$ ipython --no-banner

In [1]: import numpy as np

In [2]: import numpy.linalg as la

In [3]: np.set_printoptions(precision=3, suppress=True, linewidth=160)

In [4]: def tidy(a):
   ...:     return np.round(a, 3) + 0
   ...: 

In [5]: K = np.load("out0.npy")

In [6]: K
Out[6]: 
array([[ 4,  5,  6],
       [ 7,  8,  9],
       [10, 11, 12],
       [13, 14, 15]])

In [7]: la.cond(K) > 100
Out[7]: np.True_

In [8]: np.argsort(-la.norm(K, axis=0).round(6), kind="stable")[:3]
Out[8]: array([2, 1, 0])

In [9]: f = np.array([3, 2, 1])

In [10]: np.correlate(K[1], K[3], "full")
Out[10]: array([105, 218, 338, 230, 117])

In [11]: np.array([np.convolve(row, f, "same") for row in K])
Out[11]: 
array([[23, 32, 17],
       [38, 50, 26],
       [53, 68, 35],
       [68, 86, 44]])

In [12]: np.polyval(f, K[1])
Out[12]: array([162, 209, 262])

In [13]: Uu, sv, VT = la.svd(K, full_matrices=False)

In [14]: Uu.shape, sv.shape, VT.shape
Out[14]: ((4, 3), (3,), (3, 3))

In [15]: tidy(np.sqrt((sv ** 2).sum())), tidy(la.norm(K))
Out[15]: (np.float64(35.014), np.float64(35.014))

In [16]: tidy(np.cumsum(sv ** 2) / np.sum(sv ** 2))
Out[16]: array([0.999, 1.   , 1.   ])

In [17]: np.allclose(Uu * sv @ VT, K)
Out[17]: True

In [18]: np.abs(Uu[:, 0]).round(6).argmax()
Out[18]: np.int64(3)

In [19]: tidy(sv)
Out[19]: array([35.002,  0.939,  0.   ])

In [20]: tidy(sv / sv[0])
Out[20]: array([1.   , 0.027, 0.   ])

In [21]: tidy(Uu.T @ K @ VT.T)
Out[21]: 
array([[35.002,  0.   ,  0.   ],
       [ 0.   ,  0.939,  0.   ],
       [ 0.   ,  0.   ,  0.   ]])

In [22]: tidy(np.abs(VT[0]))
Out[22]: array([0.522, 0.576, 0.63 ])

In [23]: np.unique(K.round(6), axis=0).shape
Out[23]: (4, 3)

In [24]: tidy(K @ la.pinv(K) @ K)
Out[24]: 
array([[ 4.,  5.,  6.],
       [ 7.,  8.,  9.],
       [10., 11., 12.],
       [13., 14., 15.]])

In [25]: Uu, sv, VT = la.svd(K)

In [26]: V = VT[:(sv > 1e-8).sum()]

In [27]: rng = np.random.default_rng(170419)

In [28]: x0 = K[3] + -1 * K[1] + rng.integers(2) * np.eye(3)[2]

In [29]: x0
Out[29]: array([6., 6., 7.])

In [30]: la.matrix_rank(np.vstack([K, x0]))
Out[30]: np.int64(3)

In [31]: tidy(V.T @ V)
Out[31]: 
array([[ 0.833,  0.333, -0.167],
       [ 0.333,  0.333,  0.333],
       [-0.167,  0.333,  0.833]])

In [32]: tidy(la.norm(x0 - V.T @ V @ x0))
Out[32]: np.float64(0.408)

In [33]: np.allclose(V.T @ V @ x0, x0)
Out[33]: False
